$ ipython --no-banner

In [1]: import numpy as np

In [2]: np.set_printoptions(suppress=True, linewidth=120)

In [3]: rd = lambda a: np.round(a, 3) + 0

In [4]: mat = np.array([[8, 2, 7, -7, -6],
   ...:     [2, 8, 2, 7, -7],
   ...:     [7, 2, 8, 2, 7],
   ...:     [-7, 7, 2, 8, 2],
   ...:     [-6, -7, 7, 2, 8]])

In [5]: q, r_ = np.linalg.qr(mat)

In [6]: q.shape, r_.shape
Out[6]: ((5, 5), (5, 5))

In [7]: rd(np.abs(np.diag(r_)))
Out[7]: array([14.213, 12.746, 12.336,  6.638,  7.796])

In [8]: rd(abs(r_[0, 0])), rd(np.linalg.norm(mat[:, 0]))
Out[8]: (np.float64(14.213), np.float64(14.213))

In [9]: rng = np.random.default_rng(1538)

In [10]: other = mat + rng.integers(-2, 3, (5, 3)) @ rng.integers(-2, 3, (3, 5))

In [11]: print(other)
[[ 4  2  9 -9 -2]
 [ 2  8  0  5 -7]
 [ 5  1 16  4 11]
 [-7  7  4 10  2]
 [-2 -8  1 -4  6]]

In [12]: rd(np.linalg.svd(other - mat, compute_uv=False))
Out[12]: array([13.756,  6.092,  3.414,  0.   ,  0.   ])

In [13]: r0 = np.array([2, 2, 0])

In [14]: np.convolve(other[0], r0)
Out[14]: array([  8,  12,  22,   0, -22,  -4,   0])

In [15]: J = np.load("case18.npy")

In [16]: J
Out[16]: 
array([[ -2.589,   0.6  ,   1.104, -11.805,  -3.014],
       [  2.311,  -1.507,  -0.106,   1.895,  -3.554],
       [  4.25 ,  -0.023,   8.357,  -2.811,  -9.462],
       [ -4.051,   4.853,  -1.443,  -5.254,   1.304],
       [  3.78 ,  -1.614,   0.127,   5.19 ,   4.016],
       [ -0.311,  -0.53 ,   2.441,  -6.629,  -8.783],
       [ -0.91 ,   0.923,  -3.323,   3.896,  -2.521],
       [  2.719,  -1.594,  -1.138,   3.588,  -6.889],
       [  4.106,   4.806,   4.034,   0.702,   6.365],
       [ -1.19 ,   2.924,  -1.592, -10.849,  -1.688],
       [ -3.672,   1.387,  -2.672,   6.395,   3.865]])

In [17]: q, r_ = np.linalg.qr(J)

In [18]: print(q.shape, r_.shape)
(11, 5) (5, 5)

In [19]: rd(q.T @ q)
Out[19]: 
array([[1., 0., 0., 0., 0.],
       [0., 1., 0., 0., 0.],
       [0., 0., 1., 0., 0.],
       [0., 0., 0., 1., 0.],
       [0., 0., 0., 0., 1.]])

In [20]: def softmax(z):
    ...:     e = np.exp(z - z.max(axis=-1, keepdims=True))
    ...:     return e / e.sum(axis=-1, keepdims=True)
    ...: 

In [21]: rd(softmax(J).sum(axis=1))
Out[21]: array([1., 1., 1., 1., 1., 1., 1., 1., 1., 1., 1.])

In [22]: rd(softmax(J[7]))
Out[22]: array([0.292, 0.004, 0.006, 0.697, 0.   ])

In [23]: scores = J @ J.T / np.sqrt(5)

In [24]: softmax(scores).round(6).argmax(axis=1)
Out[24]: array([ 0,  7,  2,  9,  4,  5,  6,  7,  8,  0, 10])

In [25]: q, _ = np.linalg.qr(np.array([[-0.1, 1.5, 0.9], [-2.0, -0.1, -0.7], [0.4, 0.7, 1.8]]))

In [26]: ev = np.array([0, 1, 1])

In [27]: feats = q @ np.diag(ev) @ q.T

In [28]: rd(feats)
Out[28]: 
array([[ 0.998, -0.048,  0.01 ],
       [-0.048,  0.041,  0.192],
       [ 0.01 ,  0.192,  0.962]])

In [29]: rk = np.linalg.matrix_rank(feats)

In [30]: rk
Out[30]: np.int64(2)

In [31]: ns = np.linalg.svd(feats)[2][rk:].T

In [32]: print([int(np.linalg.matrix_rank(np.delete(feats, i, axis=0))) for i in range(3)])
[2, 2, 2]

In [33]: rd(ns @ ns.T)
Out[33]: 
array([[ 0.002,  0.048, -0.01 ],
       [ 0.048,  0.959, -0.192],
       [-0.01 , -0.192,  0.038]])

In [34]: ang = np.radians(72)

In [35]: r_ = np.eye(5)

In [36]: r_[3, 3] = r_[0, 0] = np.cos(ang)

In [37]: r_[3, 0], r_[0, 3] = -np.sin(ang), np.sin(ang)

In [38]: rd(r_)
Out[38]: 
array([[ 0.309,  0.   ,  0.   ,  0.951,  0.   ],
       [ 0.   ,  1.   ,  0.   ,  0.   ,  0.   ],
       [ 0.   ,  0.   ,  1.   ,  0.   ,  0.   ],
       [-0.951,  0.   ,  0.   ,  0.309,  0.   ],
       [ 0.   ,  0.   ,  0.   ,  0.   ,  1.   ]])

In [39]: other = mat @ r_.T

In [40]: np.allclose(np.linalg.norm(mat, axis=1), np.linalg.norm(other, axis=1))
Out[40]: True

In [41]: np.allclose(mat @ mat.T, other @ other.T)
Out[41]: True

In [42]: rd(np.linalg.det(r_)), rd(np.trace(r_))
Out[42]: (np.float64(1.0), np.float64(3.618))

In [43]: rd(other)
Out[43]: 
array([[-4.185,  2.   ,  7.   , -9.772, -6.   ],
       [ 7.275,  8.   ,  2.   ,  0.261, -7.   ],
       [ 4.065,  2.   ,  8.   , -6.039,  7.   ],
       [ 5.445,  7.   ,  2.   ,  9.13 ,  2.   ],
       [ 0.048, -7.   ,  7.   ,  6.324,  8.   ]])

In [44]: hat = np.triu(np.array([[2, 2, 1], [1, 0, 1], [1, 0, 1]]), 1) + np.eye(3)

In [45]: other = hat @ feats @ np.linalg.inv(hat)

In [46]: rd(other)
Out[46]: 
array([[ 0.911, -1.597,  2.041],
       [-0.038,  0.309,  0.882],
       [ 0.01 ,  0.173,  0.779]])

In [47]: np.trace(other), rd(np.trace(feats))
Out[47]: (np.float64(2.0), np.float64(2.0))

In [48]: rk = np.linalg.matrix_rank(other)

In [49]: rk
Out[49]: np.int64(2)

In [50]: ns = np.linalg.svd(other)[2][rk:].T

In [51]: print(rd(other @ ns))
[[0.]
 [0.]
 [0.]]

In [52]: np.linalg.matrix_rank(other.T @ other), np.linalg.matrix_rank(other @ other.T)
Out[52]: (np.int64(2), np.int64(2))

In [53]: print(ns.shape)
(3, 1)

In [54]: [int(np.linalg.matrix_rank(np.delete(other, i, axis=0))) for i in range(3)]
Out[54]: [2, 2, 2]

In [55]: print(rd(ns @ ns.T))
[[ 0.834  0.361 -0.09 ]
 [ 0.361  0.156 -0.039]
 [-0.09  -0.039  0.01 ]]

In [56]: np.linalg.cond(feats) > 100
Out[56]: np.True_

In [57]: np.linalg.matrix_rank(feats, rtol=0.1)
Out[57]: np.int64(2)

In [58]: print(rd(np.linalg.norm(feats, 2) / np.linalg.norm(feats)))
0.707

In [59]: other = np.array([[0, 0, -1, -1, -3, 1, 0],
    ...:     [0, 3, -3, 0, -3, 1, 1],
    ...:     [-1, 0, -2, 0, 1, 0, -2],
    ...:     [3, 0, -1, -3, 0, -3, 0],
    ...:     [2, 0, -1, 0, -3, -1, -1],
    ...:     [-3, -1, 3, -3, 2, 2, 1],
    ...:     [1, -3, 3, -3, 0, 0, 3]])

In [60]: M = np.triu(other, 1)

In [61]: M
Out[61]: 
array([[ 0,  0, -1, -1, -3,  1,  0],
       [ 0,  0, -3,  0, -3,  1,  1],
       [ 0,  0,  0,  0,  1,  0, -2],
       [ 0,  0,  0,  0,  0, -3,  0],
       [ 0,  0,  0,  0,  0, -1, -1],
       [ 0,  0,  0,  0,  0,  0,  1],
       [ 0,  0,  0,  0,  0,  0,  0]])

In [62]: np.linalg.matrix_rank(mat)
Out[62]: np.int64(5)

In [63]: rd(np.linalg.norm(mat))
Out[63]: np.float64(30.232)

In [64]: np.unravel_index(np.abs(mat).argmax(), mat.shape)
Out[64]: (np.int64(0), np.int64(0))

In [65]: mat - mat[0]
Out[65]: 
array([[  0,   0,   0,   0,   0],
       [ -6,   6,  -5,  14,  -1],
       [ -1,   0,   1,   9,  13],
       [-15,   5,  -5,  15,   8],
       [-14,  -9,   0,   9,  14]])

In [66]: np.diff(mat, axis=0)
Out[66]: 
array([[ -6,   6,  -5,  14,  -1],
       [  5,  -6,   6,  -5,  14],
       [-14,   5,  -6,   6,  -5],
       [  1, -14,   5,  -6,   6]])

In [67]: print(np.count_nonzero(mat))
25

In [68]: mat.sum(axis=1)
Out[68]: array([ 4, 12, 26, 12,  4])

In [69]: mat.shape
Out[69]: (5, 5)

In [70]: (M + M.T) / 2
Out[70]: 
array([[ 0. ,  0. , -0.5, -0.5, -1.5,  0.5,  0. ],
       [ 0. ,  0. , -1.5,  0. , -1.5,  0.5,  0.5],
       [-0.5, -1.5,  0. ,  0. ,  0.5,  0. , -1. ],
       [-0.5,  0. ,  0. ,  0. ,  0. , -1.5,  0. ],
       [-1.5, -1.5,  0.5,  0. ,  0. , -0.5, -0.5],
       [ 0.5,  0.5,  0. , -1.5, -0.5,  0. ,  0.5],
       [ 0. ,  0.5, -1. ,  0. , -0.5,  0.5,  0. ]])

In [71]: np.linalg.matrix_power(M, 2)
Out[71]: 
array([[ 0,  0,  0,  0, -1,  6,  6],
       [ 0,  0,  0,  0, -3,  3, 10],
       [ 0,  0,  0,  0,  0, -1, -1],
       [ 0,  0,  0,  0,  0,  0, -3],
       [ 0,  0,  0,  0,  0,  0, -1],
       [ 0,  0,  0,  0,  0,  0,  0],
       [ 0,  0,  0,  0,  0,  0,  0]])

In [72]: np.allclose(M, M.T)
Out[72]: False

In [73]: r0 = np.array([2, 5, 0])

In [74]: np.array([np.convolve(row, r0, "same") for row in M])
Out[74]: 
array([[  0,  -2,  -7, -11, -13,   5,   0],
       [  0,  -6, -15,  -6, -13,   7,   5],
       [  0,   0,   0,   2,   5,  -4, -10],
       [  0,   0,   0,   0,  -6, -15,   0],
       [  0,   0,   0,   0,  -2,  -7,  -5],
       [  0,   0,   0,   0,   0,   2,   5],
       [  0,   0,   0,   0,   0,   0,   0]])

In [75]: np.convolve(M[1], r0)
Out[75]: array([  0,   0,  -6, -15,  -6, -13,   7,   5,   0])

In [76]: np.polyval(r0, M[1])
Out[76]: array([0, 0, 3, 0, 3, 7, 7])

In [77]: np.cross(M[1, :3], M[6, :3])
Out[77]: array([0, 0, 0])

In [78]: A = np.load("out4.npy")

In [79]: A
Out[79]: 
array([[ 1,  1,  1,  2,  5],
       [ 1,  7,  6,  7,  5],
       [ 1,  5,  0,  0,  0],
       [ 1,  5,  9, 10, 12],
       [ 1,  0,  0,  0,  0],
       [ 1,  0,  0,  0,  0],
       [ 1,  1,  0,  0,  0],
       [ 1,  3,  0,  1,  1],
       [ 1,  0,  0,  0,  2],
       [ 1,  5,  5,  6,  6],
       [ 1,  3,  0,  0,  0],
       [ 1,  5,  3,  4,  3],
       [ 1,  1,  0,  0,  0],
       [ 1,  7,  6,  7,  5],
       [ 1,  0,  0,  0,  0]])

In [80]: print(np.unravel_index(np.abs(A).argmax(), A.shape))
(np.int64(3), np.int64(4))

In [81]: A.sum(axis=1)
Out[81]: array([10, 26,  6, 37,  1,  1,  2,  6,  3, 23,  4, 16,  2, 26,  1])

In [82]: np.linalg.matrix_rank(A)
Out[82]: np.int64(5)

In [83]: print(rd(np.linalg.norm(A)))
30.757

In [84]: rd(np.linalg.svd(A, compute_uv=False))
Out[84]: array([29.37 ,  7.96 ,  4.009,  1.839,  0.779])

In [85]: A.sum(axis=0)
Out[85]: array([15, 43, 30, 37, 39])

In [86]: rd(A.mean(axis=0))
Out[86]: array([1.   , 2.867, 2.   , 2.467, 2.6  ])

In [87]: other = A / np.sqrt((A ** 2).mean(axis=1, keepdims=True))

In [88]: print(rd(A - A.mean(axis=1, keepdims=True)))
[[-1.  -1.  -1.   0.   3. ]
 [-4.2  1.8  0.8  1.8 -0.2]
 [-0.2  3.8 -1.2 -1.2 -1.2]
 [-6.4 -2.4  1.6  2.6  4.6]
 [ 0.8 -0.2 -0.2 -0.2 -0.2]
 [ 0.8 -0.2 -0.2 -0.2 -0.2]
 [ 0.6  0.6 -0.4 -0.4 -0.4]
 [-0.2  1.8 -1.2 -0.2 -0.2]
 [ 0.4 -0.6 -0.6 -0.6  1.4]
 [-3.6  0.4  0.4  1.4  1.4]
 [ 0.2  2.2 -0.8 -0.8 -0.8]
 [-2.2  1.8 -0.2  0.8 -0.2]
 [ 0.6  0.6 -0.4 -0.4 -0.4]
 [-4.2  1.8  0.8  1.8 -0.2]
 [ 0.8 -0.2 -0.2 -0.2 -0.2]]

In [89]: rd(other[9])
Out[89]: array([0.202, 1.008, 1.008, 1.21 , 1.21 ])

In [90]: print(rd(np.linalg.norm(other, axis=1)))
[2.236 2.236 2.236 2.236 2.236 2.236 2.236 2.236 2.236 2.236 2.236 2.236 2.236 2.236 2.236]

In [91]: print(np.linalg.matrix_rank(A - A.mean(axis=1, keepdims=True)))
4

In [92]: x0 = np.array([6, 2, 0, 3, 4])

In [93]: target = A @ x0

In [94]: target
Out[94]: array([34, 61, 16, 94,  6,  6,  8, 19, 14, 58, 12, 40,  8, 61,  6])

In [95]: rd(np.linalg.pinv(A) @ A)
Out[95]: 
array([[1., 0., 0., 0., 0.],
       [0., 1., 0., 0., 0.],
       [0., 0., 1., 0., 0.],
       [0., 0., 0., 1., 0.],
       [0., 0., 0., 0., 1.]])

In [96]: print(rd(np.linalg.lstsq(A, target)[0]))
[6. 2. 0. 3. 4.]

In [97]: target = target + 0.02 * rng.normal(size=15)

In [98]: print(rd(target))
[33.997 61.011 15.993 93.991  5.992  6.     7.974 18.994 13.968 57.977 12.004 39.988  7.999 60.986  6.002]

In [99]: c, *_ = np.linalg.lstsq(A, target)

In [100]: c.round()
Out[100]: array([ 6.,  2., -0.,  3.,  4.])

In [101]: rd(c)
Out[101]: array([ 5.992,  2.   , -0.002,  3.004,  3.998])

In [102]: Uu, sig, Vh = np.linalg.svd(A, full_matrices=False)

In [103]: print(rd(sig))
[29.37   7.96   4.009  1.839  0.779]

In [104]: rd(np.sqrt((sig ** 2).sum())), rd(np.linalg.norm(A))
Out[104]: (np.float64(30.757), np.float64(30.757))

In [105]: Uu, sig, Vh = np.linalg.svd(feats)

In [106]: evecs = Vh[:(sig > 1e-8).sum()]

In [107]: x0 = feats[2] + 4 * feats[0] + rng.integers(2) * np.eye(3)[1]

In [108]: rd(x0)
Out[108]: array([4., 0., 1.])

In [109]: rd(evecs.T @ evecs)
Out[109]: 
array([[ 0.998, -0.048,  0.01 ],
       [-0.048,  0.041,  0.192],
       [ 0.01 ,  0.192,  0.962]])

In [110]: np.linalg.matrix_rank(np.vstack([feats, x0]))
Out[110]: np.int64(2)

In [111]: print(np.allclose(evecs.T @ evecs @ x0, x0))
True
